$ ipython --no-banner

In [1]: import numpy as np

In [2]: np.set_printoptions(suppress=True, linewidth=100)

In [3]: def rnd(a):
   ...:     return np.round(a, 1) + 0
   ...: 

In [4]: data = np.tril(np.array([[1, 4, -2, -5, 3],
   ...:     [-4, -3, 1, 1, 1],
   ...:     [-2, 5, -5, -3, 4],
   ...:     [1, 0, -1, 5, -4],
   ...:     [-5, -5, 5, 1, -5]]), -1) + np.eye(5, dtype=int)

In [5]: print(data)
[[ 1  0  0  0  0]
 [-4  1  0  0  0]
 [-2  5  1  0  0]
 [ 1  0 -1  1  0]
 [-5 -5  5  1  1]]

In [6]: Uu, s, vt = np.linalg.svd(data)

In [7]: print(np.argmax(s[:-1] / (s[1:] + 1e-6)) + 1)
4

In [8]: Y = Uu[:, :4] @ np.diag(s[:4]) @ vt[:4]

In [9]: print(rnd(Y))
[[ 1.  0.  0.  0.  0.]
 [-4.  1.  0.  0.  0.]
 [-2.  5.  1.  0.  0.]
 [ 1.  0. -1.  1.  0.]
 [-5. -5.  5.  1.  1.]]

In [10]: print(rnd(np.abs(data - Y).max()))
0.0

In [11]: def softmax(z):
    ...:     e = np.exp(z - z.max(axis=-1, keepdims=True))
    ...:     return e / e.sum(axis=-1, keepdims=True)
    ...: 

In [12]: print(rnd(softmax(10 * data[2])))
[0. 1. 0. 0. 0.]

In [13]: S = data @ data.T / np.sqrt(5)

In [14]: print(softmax(S).round(6).argmax(axis=1))
[0 1 2 3 4]

In [15]: print(rnd(softmax(S)[2] @ data))
[-2.  5.  1.  0.  0.]

In [16]: print(rnd(softmax(S + np.triu(np.full(S.shape, -np.inf), 1))))
[[1.  0.  0.  0.  0. ]
 [0.  1.  0.  0.  0. ]
 [0.  0.  1.  0.  0. ]
 [0.3 0.  0.  0.7 0. ]
 [0.  0.  0.  0.  1. ]]

In [17]: X = np.load("sample5.npy")

In [18]: print(X)
[[0 3 2 2]
 [3 0 2 5]
 [2 2 2 3]
 [2 5 3 4]]

In [19]: hat = np.triu(np.array([[1, 2, 2, 3], [3, 3, 2, 3], [1, 0, 3, 1], [3, 3, 3, 2]]), 1) + np.eye(4)

In [20]: Y = hat @ X @ np.linalg.inv(hat)

In [21]: print(hat @ X - X @ hat)
[[ 16.  19.  11.  17.]
 [ 10.  13.   7.   7.]
 [  2.   1.  -5. -10.]
 [  0.  -4. -14. -24.]]

In [22]: print(np.linalg.matrix_rank(Y))
4

In [23]: print(Y)
[[ 16. -10.   7.   5.]
 [ 13.  -7.   3.   2.]
 [  4.  -1.  -1.  -1.]
 [  2.   1.  -3.  -2.]]

In [24]: print(rnd(np.linalg.det(Y)))
9.0

In [25]: print(np.trace(Y), np.trace(X))
6.0 6

In [26]: print(rnd(np.poly(Y)))
[  1.  -6. -47. -24.   9.]
